$ python3 -q
>>> import numpy as np
>>> np.set_printoptions(suppress=True, linewidth=140)
>>> feats = np.array([[3, -2, 0], [3, -2, 0], [2, -2, 1], [3, 3, -3]])
>>> # row 1 repeats row 0
>>> U, sv, vt = np.linalg.svd(feats)
>>> print(sv.round(3))
[5.89  5.209 0.415]
>>> np.argmax(sv[:-1] / (sv[1:] + 1e-6)) + 1
np.int64(2)
>>> other = U[:, :2] @ np.diag(sv[:2]) @ vt[:2]
>>> np.linalg.matrix_rank(other)
np.int64(2)
>>> np.round(np.linalg.norm(feats - other, 2), 3), round(sv[2], 3)
(np.float64(0.415), np.float64(0.415))
>>> np.linalg.matrix_rank(feats, rtol=0.05)
np.int64(3)
>>> other = np.c_[feats[:, :2] @ np.array([[0, 0], [-2, 0]]), np.array([-3, -2, 1, -4])]
>>> other
array([[ 4,  0, -3],
       [ 4,  0, -2],
       [ 4,  0,  1],
       [-6,  0, -4]])
>>> np.round(np.linalg.norm(other - feats @ np.linalg.lstsq(feats, other)[0], axis=0), 3) + 0
array([0.   , 0.   , 0.707])
>>> np.round(np.linalg.lstsq(feats, other[:, 0])[0], 3) + 0
array([ 0., -2.,  0.])
>>> print(np.abs(np.diag(np.linalg.qr(other)[1])) > 1e-9)
[ True False  True]
>>> try:
...     np.linalg.inv(other)
... except np.linalg.LinAlgError as e:
...     print(e)
... 
Last 2 dimensions of the array must be square
>>> np.linalg.lstsq(other[:-1].T, other[-1])[2]
np.int32(2)
>>> np.round(np.trace(np.linalg.pinv(other) @ other), 3)
np.float64(2.0)
>>> other = np.array([[0, -1, 2]])
>>> X = other.T @ other
>>> X
array([[ 0,  0,  0],
       [ 0,  1, -2],
       [ 0, -2,  4]])
>>> # symmetric, so the eigenvalues are real
>>> w1 = np.array([[-3, 4, 4], [-5, -4, 3], [-1, 0, -2]])
>>> beta = np.array([4, 4, 3])
>>> act = np.maximum(X @ w1 + beta, 0)
>>> np.linalg.matrix_rank(act)
np.int64(3)
>>> (act > 0).astype(int)
array([[1, 1, 1],
       [1, 0, 1],
       [1, 1, 0]])
>>> C = np.array([[5, 5], [3, 2], [2, 4]])
>>> (act @ C).round(6).argmax(axis=1)
array([1, 1, 0])
>>> vals, vecs = np.linalg.eigh(X)
>>> vec = np.array([4, 0, 8])
>>> np.abs(X).sum(axis=1).max(), np.abs(vals).max()
(np.int64(6), np.float64(5.0))
>>> print(vecs * np.abs(vals) @ vecs.T)
[[ 0.  0.  0.]
 [ 0.  1. -2.]
 [ 0. -2.  4.]]
>>> M = np.load("block11.npy")
>>> M
array([[-1.8  , -1.2  ,  3.617],
       [ 0.9  , -0.5  , -1.783],
       [ 1.2  , -0.9  , -2.381],
       [ 0.3  ,  0.5  , -0.596],
       [ 0.9  , -0.2  , -1.776],
       [ 0.2  ,  2.5  , -0.375],
       [ 1.4  , -0.6  , -2.77 ],
       [-0.4  ,  0.5  ,  0.829],
       [ 1.   , -1.   , -2.008],
       [ 1.5  ,  0.1  , -2.999],
       [ 1.1  ,  2.3  , -2.225],
       [ 0.   , -0.2  , -0.003],
       [-0.7  , -1.3  ,  1.373]])
>>> U, sv, vt = np.linalg.svd(M)
>>> sv.round(3)
array([8.246, 4.121, 0.032])
>>> np.argmax(sv[:-1] / (sv[1:] + 1e-6)) + 1
np.int64(2)
>>> other = U[:, :2] @ np.diag(sv[:2]) @ vt[:2]
>>> round(float(np.abs(M - other).max()), 3)
0.012
>>> round(np.linalg.norm(M - other, 2), 3), round(sv[2], 3)
(np.float64(0.032), np.float64(0.032))
>>> vec = np.array([-1, -2, 2])
>>> target = M @ vec
>>> try:
...     np.linalg.solve(M, target)
... except np.linalg.LinAlgError as e:
...     print(repr(e))
... 
LinAlgError('Last 2 dimensions of the array must be square')
>>> np.round(np.linalg.solve(M.T @ M, M.T @ target), 3)
array([-1., -2.,  2.])
>>> print(np.round(np.linalg.pinv(M) @ M, 3) + 0)
[[1. 0. 0.]
 [0. 1. 0.]
 [0. 0. 1.]]
>>> rng = np.random.default_rng(19581)
>>> target = target + 0.1 * rng.normal(size=13)
>>> target.round(3)
array([ 11.637,  -3.431,  -4.097,  -2.569,  -4.169,  -5.882,  -5.833,   1.091,  -3.07 ,  -7.704, -10.167,   0.248,   5.908])
>>> beta, *_ = np.linalg.lstsq(M, target)
>>> [round(float(np.linalg.norm(np.linalg.solve(M.T @ M + lam * np.eye(3), M.T @ target))), 2) for lam in (0, 1, 10, 100)]
[4.95, 2.92, 2.41, 1.03]
>>> beta.round()
array([ 3., -2.,  4.])
>>> print(round(np.linalg.norm(target - M @ beta), 3))
0.294
>>> mat = np.load("mat.npy")
>>> mat
array([[ 3.,  0., -6.],
       [-6., -3.,  6.],
       [ 0.,  0., -3.]])
>>> P = np.triu(np.array([[-2, 0, 1], [-1, 0, -2], [0, 2, 2]]), 1) + np.eye(3)
>>> other = P @ mat @ np.linalg.inv(P)
>>> np.trace(other), np.trace(mat)
(np.float64(-3.0), np.float64(-3.0))
>>> P @ mat - mat @ P
array([[ 0.,  0., -6.],
       [ 0.,  0.,  6.],
       [ 0.,  0.,  0.]])
>>> np.round(np.linalg.det(other), 3)
np.float64(27.0)
>>> idx = rng.permutation(3)
>>> other = mat[:, idx] * rng.choice([-1, 1], 3)
>>> print(other)
[[-0.  3.  6.]
 [ 3. -6. -6.]
 [-0.  0.  3.]]
>>> U, _, vt = np.linalg.svd(mat.T @ other)
>>> idx
array([1, 0, 2])
>>> np.round(np.linalg.lstsq(mat, other)[0], 3) + 0
array([[ 0.,  1.,  0.],
       [-1.,  0.,  0.],
       [ 0.,  0., -1.]])
>>> F = np.loadtxt("arr.csv", delimiter=",")
>>> F
array([[-2.,  1.,  1.,  1.],
       [ 1., -2.,  1.,  1.],
       [ 1.,  1., -2.,  1.],
       [ 1.,  1.,  1., -2.]])
>>> np.abs(feats).max()
np.int64(3)
>>> feats - feats[0]
array([[ 0,  0,  0],
       [ 0,  0,  0],
       [-1,  0,  1],
       [ 0,  5, -3]])
>>> feats.sum(axis=0)
array([11, -3, -2])
>>> feats.sum(axis=1)
array([1, 1, 1, 3])
>>> print(np.round(np.linalg.norm(feats), 3))
7.874
>>> np.unravel_index(np.abs(feats).argmax(), feats.shape)
(np.int64(0), np.int64(0))
>>> print(feats.shape)
(4, 3)
>>> idx = rng.permutation(4)
>>> print(idx)
[2 3 0 1]
>>> other = F[idx][:, idx]
>>> np.trace(other)
np.float64(-8.0)
>>> np.round(np.sort(np.abs(np.linalg.eigvals(other))), 3)
array([1., 3., 3., 3.])
>>> other
array([[-2.,  1.,  1.,  1.],
       [ 1., -2.,  1.,  1.],
       [ 1.,  1., -2.,  1.],
       [ 1.,  1.,  1., -2.]])
>>> np.diag(other)
array([-2., -2., -2., -2.])
>>> print(round(np.linalg.det(other), 3), np.round(np.linalg.det(F[idx]), 3))
-27.0 -27.0
>>> vals, vecs = np.linalg.eigvalsh(F)
Traceback (most recent call last):
  File "<python-input-84>", line 1, in <module>
    vals, vecs = np.linalg.eigvalsh(F)
    ^^^^^^^^^^
ValueError: too many values to unpack (expected 2)
>>> vals, vecs = np.linalg.eigh(F)
>>> np.round(np.linalg.eigvalsh(F + -3 * np.eye(4)), 3)
array([-6., -6., -6., -2.])
>>> np.round(np.abs(vecs[:, -1]), 3)
array([0.5, 0.5, 0.5, 0.5])
>>> vals.round(3)
array([-3., -3., -3.,  1.])
>>> print(np.round(np.linalg.svd(F, compute_uv=False), 3))
[3. 3. 3. 1.]
>>> (vals > 1e-8).sum(), (vals < -1e-8).sum()
(np.int64(1), np.int64(3))
>>> np.round(vecs.T @ F @ vecs, 3) + 0
array([[-3.,  0.,  0.,  0.],
       [ 0., -3.,  0.,  0.],
       [ 0.,  0., -3.,  0.],
       [ 0.,  0.,  0.,  1.]])
>>> np.round(vecs @ np.diag(vals) @ vecs.T, 3)
array([[-2.,  1.,  1.,  1.],
       [ 1., -2.,  1.,  1.],
       [ 1.,  1., -2.,  1.],
       [ 1.,  1.,  1., -2.]])
>>> np.round(np.linalg.eigvalsh(F @ F), 3)
array([1., 9., 9., 9.])
>>> W0 = np.array([[0.5, -0.3, 3.5],
...     [1.6, -0.9, -0.2],
...     [0.8, 1.0, 1.4],
...     [0.3, 0.4, 0.7]])
>>> W0[:, 2] *= 20
>>> print(W0)
[[ 0.5 -0.3 70. ]
 [ 1.6 -0.9 -4. ]
 [ 0.8  1.  28. ]
 [ 0.3  0.4 14. ]]
>>> # column 2 is much longer than the rest
>>> vec = np.array([-2, -2, -1])
>>> np.round((W0 * vec).sum(axis=1), 3)
array([-70.4,   2.6, -31.6, -15.4])
>>> (W0 @ vec).argmax()
np.int64(1)
>>> other = X + rng.integers(-2, 3, (3, 1)) @ rng.integers(-2, 3, (1, 3))
>>> other
array([[ 0,  2,  1],
       [ 0, -3, -4],
       [ 0,  0,  5]])
>>> np.abs(other - X).sum(axis=1)
array([3, 6, 3])
>>> np.round(np.linalg.svd(other - X, compute_uv=False), 3) + 0
array([5.477, 0.   , 0.   ])
>>> other - X
array([[ 0,  2,  1],
       [ 0, -4, -2],
       [ 0,  2,  1]])
>>> print(np.argsort(-np.linalg.norm(W0, axis=0).round(6), kind="stable")[:3])
[2 0 1]
>>> print(np.round(np.abs(np.linalg.svd(W0)[2][-1]), 3))
[0.489 0.873 0.007]
>>> O = W0.astype(float).copy()
>>> for j in range(3):
...     O[:, j] -= O[:, :j] @ (O[:, :j].T @ O[:, j])
...     O[:, j] /= np.linalg.norm(O[:, j])
... 
>>> np.round(O.T @ W0, 3) + 0
array([[ 1.881, -0.356, 29.338],
       [ 0.   ,  1.39 , 19.165],
       [ 0.   ,  0.   , 68.322]])
>>> O.round(3)
array([[ 0.266, -0.148,  0.952],
       [ 0.85 , -0.43 , -0.303],
       [ 0.425,  0.828, -0.005],
       [ 0.159,  0.329,  0.044]])
>>> W0[4]
Traceback (most recent call last):
  File "<python-input-112>", line 1, in <module>
    W0[4]
    ~~^^^
IndexError: index 4 is out of bounds for axis 0 with size 4
>>> np.zeros(4, 3)
Traceback (most recent call last):
  File "<python-input-113>", line 1, in <module>
    np.zeros(4, 3)
    ~~~~~~~~^^^^^^
TypeError: Cannot interpret '3' as a data type
>>> print(np.unravel_index(np.abs(W0).argmax(), W0.shape))
(np.int64(0), np.int64(2))
>>> np.round(np.linalg.svd(W0, compute_uv=False), 3)
array([76.789,  1.866,  1.247])
>>> np.count_nonzero(W0)
np.int64(12)
>>> print(W0.sum(axis=1))
[70.2 -3.3 29.8 14.7]
>>> np.linalg.matrix_rank(W0)
np.int64(3)
>>> m1 = np.array([[4.0, 1.0, 0.0], [0.0, 4.0, 1.0], [0.0, 0.0, 4.0]])
>>> # triangular, det is the product of the diagonal
>>> O, vecs = np.linalg.qr(m1[:, :1])[0], np.linalg.qr(m1[:, 1:])[0]
>>> sv = np.linalg.svd(O.T @ vecs, compute_uv=False)
>>> sv.round(3)
array([0.25])
>>> np.round(np.degrees(np.arccos(sv.clip(0, 1))), 3)
array([75.55])
>>> m1 @ m1
array([[16.,  8.,  1.],
       [ 0., 16.,  8.],
       [ 0.,  0., 16.]])
>>> print((m1 - m1.T) / 2)
[[ 0.   0.5  0. ]
 [-0.5  0.   0.5]
 [ 0.  -0.5  0. ]]
>>> np.round(np.sort(np.abs(np.linalg.eigvals(m1))), 3)
array([4., 4., 4.])
>>> print(np.allclose(m1, m1.T))
False
>>> u, g = m1[2], m1[0]
>>> u @ g
np.float64(0.0)
>>> p = (u @ g) / (u @ u) * u
>>> (g - p) @ u
np.float64(0.0)
>>> idx = rng.permutation(3)
>>> idx
array([1, 2, 0])
>>> other = m1[idx][:, idx]
>>> print(np.trace(other))
12.0
>>> np.round(np.sort(np.abs(np.linalg.eigvals(other))), 3)
array([4., 4., 4.])
>>> P = np.triu(np.array([[2, -1, 0], [-1, 3, 1], [3, 3, 2]]), 1) + np.eye(3)
>>> other = P @ m1 @ np.linalg.inv(P)
>>> np.poly(other)
array([  1., -12.,  48., -64.])
>>> round(float(np.linalg.det(other)), 3)
64.0
>>> other
array([[ 4.,  1., -2.],
       [ 0.,  4.,  1.],
       [ 0.,  0.,  4.]])
>>> np.linalg.matrix_rank(other)
np.int64(3)
>>> print(np.trace(other), np.trace(m1))
12.0 12.0
>>> J = np.loadtxt("dump.csv", delimiter=",")
>>> J
array([[-1.,  0., -2.],
       [ 0., -1.,  0.],
       [-2.,  0., -1.]])
>>> u = np.array([-1, 1, 0])
>>> other = J + np.outer(u, np.eye(3)[0])
>>> print(np.linalg.matrix_rank(other - J))
1
>>> print(other)
[[-2.  0. -2.]
 [ 1. -1.  0.]
 [-2.  0. -1.]]
>>> np.linalg.matrix_rank(np.linalg.inv(other) - np.linalg.inv(J), tol=1e-8)
np.int64(1)
>>> (np.linalg.matrix_power((J != 0) + (J.T != 0) + np.eye(3), 3) > 0).astype(int)
array([[1, 0, 1],
       [0, 1, 0],
       [1, 0, 1]])
>>> J @ J
array([[5., 0., 4.],
       [0., 1., 0.],
       [4., 0., 5.]])
>>> P = np.triu(np.array([[-1, 0, 1], [1, 0, -1], [0, 0, 2]]), 1) + np.eye(3)
>>> other = P @ J @ np.linalg.inv(P)
>>> P @ J - J @ P
array([[-2.,  0.,  0.],
       [ 2.,  0.,  0.],
       [ 0.,  0.,  2.]])
>>> print(np.linalg.matrix_rank(other))
3
>>> print(np.poly(other))
[ 1.  3. -1. -3.]
>>> print(other)
[[-3.  0.  0.]
 [ 2. -1. -2.]
 [-2.  0.  1.]]
>>> idx = rng.permutation(3)
>>> idx
array([2, 1, 0])
>>> other = J[idx][:, idx]
>>> other
array([[-1.,  0., -2.],
       [ 0., -1.,  0.],
       [-2.,  0., -1.]])
>>> O = other.astype(float).copy()
>>> for j in range(3):
...     O[:, j] -= O[:, :j] @ (O[:, :j].T @ O[:, j])
...     O[:, j] /= np.linalg.norm(O[:, j])
... 
>>> print(np.round(O.T @ O, 3) + 0)
[[1. 0. 0.]
 [0. 1. 0.]
 [0. 0. 1.]]
>>> np.round(O.T @ other, 3) + 0
array([[2.236, 0.   , 1.789],
       [0.   , 1.   , 0.   ],
       [0.   , 0.   , 1.342]])
